$ python3 -q
>>> import numpy as np
>>> from numpy import linalg as LA
>>> np.set_printoptions(precision=1, suppress=True, linewidth=160, sign=" ")
>>> A = np.loadtxt("out11.csv", delimiter=",")
>>> A
array([[ 4.,  3.,  3.,  0.],
       [ 3.,  4.,  3.,  0.],
       [ 3.,  3.,  4.,  0.],
       [ 0.,  0.,  0.,  4.]])
>>> x = np.ones(4)
>>> for _ in range(6):
...     x = A @ x
...     x /= LA.norm(x)
...     print(round(x @ A @ x, 1))
... 
9.7
9.9
10.0
10.0
10.0
10.0
>>> round(LA.eigvalsh(A)[-1], 1)
np.float64(10.0)
>>> A2 = np.array([[3, 2], [0, 1]])
>>> W2 = np.kron(A2, A)
>>> np.round(LA.norm(W2, 2), 1), round(float(LA.norm(A2, 2) * LA.norm(A, 2)), 1)
(np.float64(36.5), 36.5)
>>> LA.matrix_rank(W2)
np.int64(8)
>>> W2.shape
(8, 8)
>>> left, s, Vt = LA.svd(A, full_matrices=False)
>>> np.abs(Vt[0])
array([ 0.6,  0.6,  0.6,  0. ])
>>> s
array([ 10.,   4.,   1.,   1.])
>>> round(float(np.sqrt((s ** 2).sum())), 1), round(float(LA.norm(A)), 1)
(10.9, 10.9)
>>> np.abs(left[:, 0]).round(6).argmax()
np.int64(0)
>>> np.round(left.T @ left, 1) + 0
array([[ 1.,  0.,  0.,  0.],
       [ 0.,  1.,  0.,  0.],
       [ 0.,  0.,  1.,  0.],
       [ 0.,  0.,  0.,  1.]])
>>> u, g = A[1], A[2]
>>> u @ u
np.float64(34.0)
>>> u @ g
np.float64(33.0)
>>> p = (u @ g) / (u @ u) * u
>>> np.outer(u, g)
array([[  9.,   9.,  12.,   0.],
       [ 12.,  12.,  16.,   0.],
       [  9.,   9.,  12.,   0.],
       [  0.,   0.,   0.,   0.]])
>>> LA.matrix_rank(np.outer(u, g))
np.int64(1)
>>> g - p
array([ 0.1, -0.9,  1.1,  0. ])
>>> p
array([ 2.9,  3.9,  2.9,  0. ])
>>> round(float(LA.norm(u + g) ** 2 + LA.norm(u - g) ** 2), 1)
136.0
>>> F = np.loadtxt("sample5.csv", delimiter=",")
>>> F
array([[-13.3,  14.6,  -2.8],
       [  8.1, -11. , -14.6],
       [  6.2,  -4.7,  18.4],
       [-12.9,  14.9,   3.3],
       [ -8.8,  11.6,  13.8],
       [  3.5,  -1.5,  19.6],
       [-13. ,  13.9,  -6. ],
       [  6.8,  -5.4,  18. ],
       [ -7.3,  10.1,  15.6],
       [  4.8,  -7.6, -17.9],
       [ 12.9, -13.6,   7.1],
       [-13.1,  15. ,   1.7],
       [  0.7,   1.8,  19.9]])
>>> rank = LA.matrix_rank(F)
>>> rank
np.int64(2)
>>> N = LA.svd(F)[2][rank:].T
>>> np.round(N @ N.T, 1) + 0
array([[ 0.6,  0.5, -0.1],
       [ 0.5,  0.4, -0.1],
       [-0.1, -0.1,  0. ]])
>>> [int(LA.matrix_rank(F[:, :j + 1])) for j in range(3)]
[1, 2, 2]
>>> N[:, 0] / N[np.abs(N[:, 0]).round(6).argmax(), 0]
array([ 1. ,  0.9, -0.1])
>>> N.shape
(3, 1)
>>> Xs = F - F.mean(axis=0)
>>> left, s, Vt = LA.svd(Xs, full_matrices=False)
>>> np.round(s ** 2 / (s ** 2).sum(), 1) + 0
array([ 0.5,  0.5,  0. ])
>>> np.abs(left[:, 0]).argmax()
np.int64(10)
>>> (np.sign(left[:, 0]) == np.sign(left[0, 0])).astype(int)
array([ 1,  0,  0,  1,  1,  0,  1,  0,  1,  0,  0,  1,  0])
>>> np.round(Xs.mean(axis=0), 1) + 0
array([ 0.,  0.,  0.])
>>> np.searchsorted(np.cumsum(s ** 2) / (s ** 2).sum(), 0.9) + 1
np.int64(2)
>>> s.round(1) + 0
array([ 50.1,  45.6,   0. ])
>>> J = np.load("dump.npy")
>>> J
array([[ 1. ,  0.5,  0.2],
       [ 0.5,  1. ,  0.5],
       [ 0.2,  0.5,  1. ]])
>>> evals, vecs = LA.eigh(J)
>>> np.round(vecs.T @ vecs, 1) + 0
array([[ 1.,  0.,  0.],
       [ 0.,  1.,  0.],
       [ 0.,  0.,  1.]])
>>> LA.eigvalsh(J + -3 * np.eye(3))
array([-2.6, -2.2, -1.2])
>>> np.round(vecs.T @ J @ vecs, 1) + 0
array([[ 0.4,  0. ,  0. ],
       [ 0. ,  0.8,  0. ],
       [ 0. ,  0. ,  1.8]])
>>> np.abs(vecs[:, -1])
array([ 0.5,  0.7,  0.5])
